% ipython --no-banner

In [1]: import numpy as np

In [2]: np.set_printoptions(precision=2, suppress=True, linewidth=100)

In [3]: A = np.array([[1, 0, 2, 0], [0, 1, 0, 0], [3, 0, 2, 0], [0, 0, 0, 2]])

In [4]: w, V = np.linalg.eig(A)

In [5]: np.sort(np.linalg.eigvals(A @ A))
Out[5]: array([ 1.,  1.,  4., 16.])

In [6]: np.prod(w)
Out[6]: np.float64(-8.0)

In [7]: np.sort(np.linalg.eigvals(A.T))
Out[7]: array([-1.,  1.,  2.,  4.])

In [8]: A @ V[:, 0] - w[0] * V[:, 0]
Out[8]: array([0., 0., 0., 0.])

In [9]: np.sort(np.linalg.eigvals(np.linalg.inv(A)))
Out[9]: array([-1.  ,  0.25,  0.5 ,  1.  ])

In [10]: hat = np.triu(np.array([[0, 0, 5, -5], [4, -2, 1, 4], [-3, 1, 0, -4], [-3, 3, -5, -5]]), 1) + np.eye(4)

In [11]: A2 = hat @ A @ np.linalg.inv(hat)

In [12]: np.poly(A2)
Out[12]: array([ 1., -6.,  7.,  6., -8.])

In [13]: np.trace(A2), np.trace(A)
Out[13]: (np.float64(6.0), np.int64(6))

In [14]: np.linalg.matrix_rank(A2)
Out[14]: np.int64(4)

In [15]: A2
Out[15]: 
array([[  16.,    0.,  -68., -202.],
       [   3.,    1.,  -14.,  -37.],
       [   3.,    0.,  -13.,  -45.],
       [   0.,    0.,    0.,    2.]])

In [16]: np.sort(np.linalg.eigvals(A).real)
Out[16]: array([-1.,  1.,  2.,  4.])

In [17]: np.flatnonzero(np.linalg.matrix_power((A != 0) + (A.T != 0) + np.eye(4), 4)[2])
Out[17]: array([0, 2])

In [18]: round(float(np.linalg.det(A)), 2)
Out[18]: -8.0

In [19]: G = A.T @ A

In [20]: (A @ A.T).shape
Out[20]: (4, 4)

In [21]: np.linalg.eigvalsh(G)[::-1]
Out[21]: array([17.06,  4.  ,  1.  ,  0.94])

In [22]: np.allclose(G, G.T)
Out[22]: True

In [23]: np.linalg.svd(A, compute_uv=False) ** 2
Out[23]: array([17.06,  4.  ,  1.  ,  0.94])

In [24]: G
Out[24]: 
array([[10,  0,  8,  0],
       [ 0,  1,  0,  0],
       [ 8,  0,  8,  0],
       [ 0,  0,  0,  4]])

In [25]: E = np.load("out13.npy")

In [26]: E
Out[26]: 
array([[  1.33,  -6.21,  -0.72,   7.79,  -2.84,   1.92,  -0.06,  -2.1 ,   4.36,   4.95,   0.02],
       [  1.76,   0.39,   0.75,  -1.54,   5.9 ,   8.97,  -2.09,   9.62,   6.65,  -1.33,   0.25],
       [  7.47,  -1.94,   4.5 ,  -1.45,  -2.38,  -4.39,  -3.43,   2.56,   0.4 ,   2.4 ,   0.83],
       [  0.97,  -1.51,   5.8 ,   5.13,  -3.19,   5.06,  -4.95,  -0.94,   2.82,  -1.79,  -8.52],
       [ -2.06,  -0.12,  -3.18,  -5.86,  -5.87,  -2.42,   2.98,   0.72,   5.41,   1.84,  -0.57],
       [-10.96,   0.58,   5.66,  -0.46,   0.55,  -8.48,  -3.36,  -0.94,   3.22,   1.26,   1.66],
       [ -1.16,  -8.18,  -1.02,  -5.54,   1.67,  -3.17,   0.12,   3.74,  -1.55,  -1.18,  -3.23],
       [ -1.35,   0.16,  -3.25,   2.69,  -2.22,  -6.09,  -2.68,   3.34,   0.91, -11.33,   2.48],
       [  4.97,  -2.09,   4.42,   2.7 ,   0.34,  -1.52,   9.48,  -1.76,   4.98,  -9.26,  -4.72]])

In [27]: vec = np.array([3, 2, -2, 0])

In [28]: target = A @ vec

In [29]: c, lr = np.zeros(4), 1 / np.linalg.norm(A, 2) ** 2

In [30]: for i in range(10):
    ...:     c -= lr * A.T @ (A @ c - target)
    ...:     if i % 2 == 0: print(i, round(np.linalg.norm(A @ c - target), 2))
    ...: 
0 3.7
2 3.3
4 2.94
6 2.62
8 2.34

In [31]: c
Out[31]: array([ 1.69,  0.91, -0.52,  0.  ])

In [32]: round(np.linalg.cond(A), 2)
Out[32]: np.float64(4.27)

In [33]: round(float(np.linalg.det(A.T)), 2)
Out[33]: -8.0

In [34]: np.kron(np.eye(2, dtype=int), A)
Out[34]: 
array([[1, 0, 2, 0, 0, 0, 0, 0],
       [0, 1, 0, 0, 0, 0, 0, 0],
       [3, 0, 2, 0, 0, 0, 0, 0],
       [0, 0, 0, 2, 0, 0, 0, 0],
       [0, 0, 0, 0, 1, 0, 2, 0],
       [0, 0, 0, 0, 0, 1, 0, 0],
       [0, 0, 0, 0, 3, 0, 2, 0],
       [0, 0, 0, 0, 0, 0, 0, 2]])

In [35]: np.einsum("ii->", A)
Out[35]: np.int64(6)

In [36]: np.round(np.linalg.det(A[::-1]), 2)
Out[36]: np.float64(-8.0)

In [37]: np.linalg.eigvals(A)
Out[37]: array([-1.,  4.,  1.,  2.])

In [38]: def softmax(z):
    ...:     e = np.exp(z - z.max(axis=-1, keepdims=True))
    ...:     return e / e.sum(axis=-1, keepdims=True)
    ...: 

In [39]: np.round(softmax(10 * E[7]), 2) + 0
Out[39]: array([0., 0., 0., 0., 0., 0., 0., 1., 0., 0., 0.])

In [40]: np.round(softmax(E[7] + -2), 2) + 0
Out[40]: array([0.  , 0.02, 0.  , 0.25, 0.  , 0.  , 0.  , 0.48, 0.04, 0.  , 0.2 ])

In [41]: scores = E @ E.T / np.sqrt(11)

In [42]: softmax(scores).round(6).argmax(axis=1)
Out[42]: array([0, 1, 2, 3, 4, 5, 6, 7, 8])

In [43]: np.round(softmax(scores + np.triu(np.full(scores.shape, -np.inf), 1)), 2) + 0
Out[43]: 
array([[1., 0., 0., 0., 0., 0., 0., 0., 0.],
       [0., 1., 0., 0., 0., 0., 0., 0., 0.],
       [0., 0., 1., 0., 0., 0., 0., 0., 0.],
       [0., 0., 0., 1., 0., 0., 0., 0., 0.],
       [0., 0., 0., 0., 1., 0., 0., 0., 0.],
       [0., 0., 0., 0., 0., 1., 0., 0., 0.],
       [0., 0., 0., 0., 0., 0., 1., 0., 0.],
       [0., 0., 0., 0., 0., 0., 0., 1., 0.],
       [0., 0., 0., 0., 0., 0., 0., 0., 1.]])

In [44]: softmax(scores)[7] @ E
Out[44]: array([ -1.35,   0.16,  -3.25,   2.69,  -2.22,  -6.09,  -2.68,   3.34,   0.91, -11.33,   2.48])

In [45]: A2 = A / np.sqrt((A ** 2).mean(axis=1, keepdims=True))

In [46]: np.linalg.matrix_rank(A2) == np.linalg.matrix_rank(A)
Out[46]: np.True_

In [47]: np.linalg.norm(A2, axis=1)
Out[47]: array([2., 2., 2., 2.])

In [48]: np.linalg.matrix_rank(A - A.mean(axis=1, keepdims=True))
Out[48]: np.int64(3)
